>>> import numpy as np
>>> np.set_printoptions(precision=2, suppress=True, linewidth=120, sign=" ")
>>> rd = lambda a: np.round(a, 2) + 0
>>> M = np.array([[0.8, 0.3, 0.5, -0.6],
...     [-1.3, -0.4, -0.5, 2.0],
...     [0.8, 0.33, 0.52, -0.59]])
>>> W1 = np.array([[-1, -2, -2, 3, 1, -1],
...     [0, -1, 3, -2, 0, 1],
...     [2, 0, 2, -2, -2, 2],
...     [-3, 2, 1, -3, -2, -2]])
>>> coef = np.array([0, -3, -2, -1, 2, 2])
>>> act = np.maximum(M @ W1 + coef, 0)
>>> print((act > 0).astype(int))
[[ 1  0  0  1  1  1]
 [ 0  1  1  0  0  0]
 [ 1  0  0  1  1  1]]
>>> rd(act)
array([[ 2.  ,  0.  ,  0.  ,  1.6 ,  3.  ,  3.7 ],
       [ 0.  ,  4.  ,  0.4 ,  0.  ,  0.  ,  0.  ],
       [ 2.01,  0.  ,  0.  ,  1.47,  2.94,  3.75]])
>>> print(np.linalg.matrix_rank(act))
3
>>> rd((act > 0).mean(axis=0))
array([ 0.67,  0.33,  0.33,  0.67,  0.67,  0.67])
>>> cent = np.array([[-9, 5], [-7, -8], [5, 1], [-8, -4], [4, -3], [-5, -2]])
>>> rd(act @ cent)
array([[-37.3 , -12.8 ],
       [-26.  , -31.6 ],
       [-36.84, -12.15]])
>>> print(W1 @ cent)
[[ -2  -4]
 [ 33  17]
 [-10  22]
 [ 44  -8]]
>>> np.linalg.matrix_rank(M, rtol=0.1)
np.int64(2)
>>> np.argsort(-np.linalg.norm(M, axis=0).round(6), kind="stable")[:3]
array([ 3,  0,  2])
>>> rd(np.linalg.norm(M, 2) / np.linalg.norm(M))
np.float64(0.98)
>>> np.linalg.cond(M) > 100
np.True_
>>> r0, v = M[2], M[0]
>>> rd(r0 @ r0)
np.float64(1.37)
>>> pr = (r0 @ v) / (r0 @ r0) * r0
>>> np.linalg.matrix_rank(np.outer(r0, v))
np.int64(1)
>>> left, sv, vt = np.linalg.svd(M)
>>> np.argmax(sv[:-1] / (sv[1:] + 1e-6)) + 1
np.int64(2)
>>> rd(sv)
array([ 2.91,  0.58,  0.02])
>>> M2 = left[:, :2] @ np.diag(sv[:2]) @ vt[:2]
>>> rd(M2)
array([[ 0.79,  0.31,  0.5 , -0.6 ],
       [-1.3 , -0.4 , -0.5 ,  2.  ],
       [ 0.81,  0.32,  0.52, -0.59]])
>>> print(np.linalg.matrix_rank(M2))
2
>>> rd(np.linalg.norm(M - M2, 2)), rd(sv[2])
(np.float64(0.02), np.float64(0.02))
>>> vec = np.array([-8, 9, -3, 0])
>>> a = np.maximum(M @ vec, 0)
>>> M * (a > 1e-9)[:, None]
array([[ 0. ,  0. ,  0. , -0. ],
       [-1.3, -0.4, -0.5,  2. ],
       [ 0. ,  0. ,  0. , -0. ]])
>>> rd(np.maximum(M @ (3 * vec), 0))
array([  0. ,  24.9,   0. ])
>>> np.flatnonzero(a > 1e-9)
array([ 1])
>>> arr = np.loadtxt("mat.csv", delimiter=",")
>>> arr
array([[-3.,  1.,  0.],
       [ 0., -3.,  1.],
       [ 0.,  0., -3.]])
>>> theta = np.radians(45)
>>> R = np.eye(3)
>>> R[0, 0] = R[1, 1] = np.cos(theta)
>>> R[0, 1], R[1, 0] = -np.sin(theta), np.sin(theta)
>>> rd(R)
array([[ 0.71, -0.71,  0.  ],
       [ 0.71,  0.71,  0.  ],
       [ 0.  ,  0.  ,  1.  ]])
>>> M2 = arr @ R.T
>>> rd(M2)
array([[-2.83, -1.41,  0.  ],
       [ 2.12, -2.12,  1.  ],
       [ 0.  ,  0.  , -3.  ]])
>>> np.allclose(np.linalg.norm(arr, axis=1), np.linalg.norm(M2, axis=1))
True
>>> rd(np.linalg.svd(arr, compute_uv=False)), rd(np.linalg.svd(M2, compute_uv=False))
(array([ 3.75,  3.08,  2.34]), array([ 3.75,  3.08,  2.34]))
>>> np.unravel_index(np.abs(arr).argmax(), arr.shape)
(np.int64(0), np.int64(0))
>>> arr.sum(axis=0)
array([-3., -2., -2.])
>>> print(arr - arr[0])
[[ 0.  0.  0.]
 [ 3. -4.  1.]
 [ 3. -1. -3.]]
>>> np.diff(arr, axis=0)
array([[ 3., -4.,  1.],
       [ 0.,  3., -4.]])
>>> np.abs(arr).max()
np.float64(3.0)
>>> rd(np.linalg.norm(arr))
np.float64(5.39)
>>> rd(arr.mean(axis=0))
array([-1.  , -0.67, -0.67])
>>> rng = np.random.default_rng(75)
>>> M2 = M + rng.integers(-2, 3, (3, 2)) @ rng.integers(-2, 3, (2, 4))
>>> M2
array([[ 0.8 ,  0.3 ,  0.5 , -0.6 ],
       [ 1.7 , -3.4 , -3.5 , -4.  ],
       [-2.2 ,  3.33,  3.52,  5.41]])
>>> print(rd(np.linalg.svd(M2 - M, compute_uv=False)))
[ 11.22   0.     0.  ]
>>> np.abs(M2 - M).sum(axis=1)
array([  0.,  15.,  15.])
>>> print(np.linalg.matrix_rank(M2 - M, tol=1e-8))
1
>>> M2 - M
array([[ 0.,  0.,  0.,  0.],
       [ 3., -3., -3., -6.],
       [-3.,  3.,  3.,  6.]])
>>> Q = arr.astype(float).copy()
>>> for j in range(3):
...     Q[:, j] -= Q[:, :j] @ (Q[:, :j].T @ Q[:, j])
...     Q[:, j] /= np.linalg.norm(Q[:, j])
... 
>>> Q.T @ arr
array([[ 3., -1.,  0.],
       [ 0.,  3., -1.],
       [ 0.,  0.,  3.]])
>>> Q.T @ Q
array([[ 1.,  0.,  0.],
       [ 0.,  1.,  0.],
       [ 0.,  0.,  1.]])
>>> rd(np.linalg.det(arr.T))
np.float64(-27.0)
>>> rd(np.linalg.eigvals(arr).sum().real)
np.float64(-9.0)
>>> np.einsum("ij,ji->", arr, arr)
np.float64(27.0)
>>> rd(np.linalg.det(arr[::-1]))
np.float64(27.0)
>>> np.einsum("ii->", arr)
np.float64(-9.0)
>>> rd(np.linalg.det(2 * arr)), rd(np.linalg.det(arr))
(np.float64(-216.0), np.float64(-27.0))
>>> J = np.load("layer11.npy")
>>> rd(J)
array([[-0.6 , -0.38,  0.69,  0.15],
       [ 0.49, -0.75, -0.08,  0.44],
       [-0.46,  0.18, -0.47,  0.73],
       [ 0.43,  0.51,  0.55,  0.5 ]])
>>> Q = J.astype(float).copy()
>>> for j in range(4):
...     Q[:, j] -= Q[:, :j] @ (Q[:, :j].T @ Q[:, j])
...     Q[:, j] /= np.linalg.norm(Q[:, j])
... 
>>> rd(Q.T @ J)
array([[ 1.,  0.,  0.,  0.],
       [ 0.,  1.,  0.,  0.],
       [ 0.,  0.,  1.,  0.],
       [ 0.,  0.,  0.,  1.]])
>>> print(rd(Q.T @ Q))
[[ 1.  0.  0.  0.]
 [ 0.  1.  0.  0.]
 [ 0.  0.  1.  0.]
 [ 0.  0.  0.  1.]]
>>> rd(Q)
array([[-0.6 , -0.38,  0.69,  0.15],
       [ 0.49, -0.75, -0.08,  0.44],
       [-0.46,  0.18, -0.47,  0.73],
       [ 0.43,  0.51,  0.55,  0.5 ]])
>>> r0 = np.array([5, -5, 3, 1])
>>> M2 = J + np.outer(r0, np.eye(4)[3])
>>> print(rd(M2))
[[-0.6  -0.38  0.69  5.15]
 [ 0.49 -0.75 -0.08 -4.56]
 [-0.46  0.18 -0.47  3.73]
 [ 0.43  0.51  0.55  1.5 ]]
>>> rd(np.trace(M2))
np.float64(-0.32)
>>> print(rd((M2 - M2.T) / 2))
[[ 0.   -0.43  0.57  2.36]
 [ 0.43  0.   -0.13 -2.54]
 [-0.57  0.13  0.    1.59]
 [-2.36  2.54 -1.59  0.  ]]
>>> print(np.allclose(M2 @ M2.T, M2.T @ M2))
False
>>> print(rd(np.abs(np.linalg.eigvals(M2)).max()))
2.32
>>> print(rd(np.linalg.det(M2)))
-2.27
>>> rd(np.sort(np.abs(np.linalg.eigvals(M2))))
array([ 0.48,  1.42,  1.42,  2.32])
>>> G = M.T @ M
>>> (M @ M.T).shape
(3, 3)
>>> rd(np.linalg.eigvalsh(G)[::-1])
array([ 8.47,  0.34,  0.  ,  0.  ])
>>> rd(np.diag(G))
array([ 2.97,  0.36,  0.77,  4.71])
>>> np.linalg.matrix_rank(G)
np.int64(3)
>>> r0 = np.array([0, 2])
>>> v = np.array([-5, 5])
>>> mat = r0[:, None] + v[None, :]
>>> mat
array([[-5,  5],
       [-3,  7]])
>>> Q = mat.astype(float).copy()
>>> for j in range(2):
...     Q[:, j] -= Q[:, :j] @ (Q[:, :j].T @ Q[:, j])
...     Q[:, j] /= np.linalg.norm(Q[:, j])
... 
>>> rd(Q)
array([[-0.86, -0.51],
       [-0.51,  0.86]])
>>> M2 = np.array([[0, 2, 2], [2, 3, 1]])
>>> print(np.vstack([Q, M2.T]).shape)
(5, 2)
>>> np.linalg.matrix_rank(np.vstack([Q, M2.T]))
np.int64(2)
>>> rd(np.einsum("ij->j", Q))
array([-1.37,  0.34])
>>> print(rd(M2.T @ Q.T))
[[-1.03  1.71]
 [-3.26  1.54]
 [-2.23 -0.17]]
>>> rd(Q @ M2)
array([[-1.03, -3.26, -2.23],
       [ 1.71,  1.54, -0.17]])
>>> print(rd(np.einsum("ij,ij->i", Q, Q)))
[ 1.  1.]
>>> rd(np.einsum("ik,kj->ji", Q, M2))
array([[-1.03,  1.71],
       [-3.26,  1.54],
       [-2.23, -0.17]])
>>> vals, evecs = np.linalg.eig(mat)
>>> rd(np.sort(np.linalg.eigvals(mat.T)))
array([-3.58,  5.58])
>>> rd(np.prod(vals))
np.float64(-20.0)
>>> rd(vals)
array([-3.58,  5.58])
>>> rd(np.sort(np.linalg.eigvals(mat @ mat)))
array([ 12.83,  31.17])
>>> print(rd(mat @ evecs[:, 0] - vals[0] * evecs[:, 0]))
[ 0.  0.]
>>> vec = np.array([2, 2])
>>> y = mat @ vec
>>> coef, lr = np.zeros(2), 1 / np.linalg.norm(mat, 2) ** 2
>>> for i in range(25):
...     coef -= lr * mat.T @ (mat @ coef - y)
...     if i % 5 == 0: print(i, round(np.linalg.norm(mat @ coef - y), 2))
... 
0 5.23
5 4.33
10 3.59
15 2.98
20 2.47
>>> rd(coef)
array([ 1.09,  1.41])
>>> idx = rng.permutation(4)
>>> idx
array([ 3,  1,  0,  2])
>>> M2 = J[idx][:, idx]
>>> print(rd(np.linalg.det(M2)), rd(np.linalg.det(J[idx])))
-1.0 -1.0
>>> print(rd(np.sort(np.abs(np.linalg.eigvals(M2)))))
[ 1.  1.  1.  1.]
>>> np.allclose(M2, J)
False
>>> rd(np.trace(M2))
np.float64(-1.32)
>>> m1 = np.array([[-1, 0, -2, 1], [-3, 0, 3, 1], [-2, -3, 2, 1], [2, 1, 3, -3]])
>>> m1[1] = m1[3]
>>> m1
array([[-1,  0, -2,  1],
       [ 2,  1,  3, -3],
       [-2, -3,  2,  1],
       [ 2,  1,  3, -3]])
>>> np.allclose(m1[:-1].T @ np.linalg.lstsq(m1[:-1].T, m1[-1])[0], m1[-1])
True
>>> np.linalg.lstsq(m1[:-1].T, m1[-1])[2]
np.int32(3)
>>> F = np.load("w.npy")
>>> F
array([[-0.08, -0.04, -0.01],
       [-2.62, -2.17,  1.03],
       [-2.65, -2.29,  1.01],
       [ 0.06,  0.07,  0.07],
       [ 1.28,  1.21, -0.57],
       [ 3.88,  3.3 , -1.45],
       [-3.91, -3.23,  1.45],
       [ 1.34,  1.21, -0.59],
       [-2.61, -2.17,  1.  ],
       [ 0.04, -0.05, -0.01],
       [ 0.03,  0.01, -0.06],
       [ 2.6 ,  2.21, -0.87],
       [ 3.89,  3.27, -1.57],
       [ 1.24,  1.02, -0.4 ],
       [ 3.92,  3.36, -1.53],
       [ 2.7 ,  2.21, -0.97],
       [-3.86, -3.16,  1.53],
       [ 1.39,  1.18, -0.55],
       [ 3.87,  3.32, -1.5 ],
       [-1.37, -1.14,  0.46],
       [-3.87, -3.24,  1.58],
       [-1.22, -1.07,  0.53],
       [ 1.37,  1.09, -0.49],
       [ 3.88,  3.27, -1.53],
       [-1.26, -1.06,  0.48],
       [ 3.82,  3.32, -1.5 ],
       [-2.67, -2.19,  0.94],
       [ 2.7 ,  2.22, -1.01]])
>>> M2 = np.c_[F[:, :2] @ np.array([[-3, -1], [-1, 0]]), np.array([-8, 9, 8, 4, -7, 8, 3, -6, -6, 7, 3, 9, -5, 6, 8, -6, -6, 6, 2, -4, 3, 3, 0, -9, -5, 9, -7, 2])]
>>> rd(M2)
array([[  0.28,   0.08,  -8.  ],
       [ 10.03,   2.62,   9.  ],
       [ 10.24,   2.65,   8.  ],
       [ -0.25,  -0.06,   4.  ],
       [ -5.05,  -1.28,  -7.  ],
       [-14.94,  -3.88,   8.  ],
       [ 14.96,   3.91,   3.  ],
       [ -5.23,  -1.34,  -6.  ],
       [ 10.  ,   2.61,  -6.  ],
       [ -0.07,  -0.04,   7.  ],
       [ -0.1 ,  -0.03,   3.  ],
       [-10.01,  -2.6 ,   9.  ],
       [-14.94,  -3.89,  -5.  ],
       [ -4.74,  -1.24,   6.  ],
       [-15.12,  -3.92,   8.  ],
       [-10.31,  -2.7 ,  -6.  ],
       [ 14.74,   3.86,  -6.  ],
       [ -5.35,  -1.39,   6.  ],
       [-14.93,  -3.87,   2.  ],
       [  5.25,   1.37,  -4.  ],
       [ 14.85,   3.87,   3.  ],
       [  4.73,   1.22,   3.  ],
       [ -5.2 ,  -1.37,   0.  ],
       [-14.91,  -3.88,  -9.  ],
       [  4.84,   1.26,  -5.  ],
       [-14.78,  -3.82,   9.  ],
       [ 10.2 ,   2.67,  -7.  ],
       [-10.32,  -2.7 ,   2.  ]])
>>> rd(np.linalg.lstsq(F, M2[:, 0])[0])
array([-3., -1.,  0.])
>>> rd(np.linalg.norm(M2 - F @ np.linalg.lstsq(F, M2)[0], axis=0))
array([  0.  ,   0.  ,  29.01])
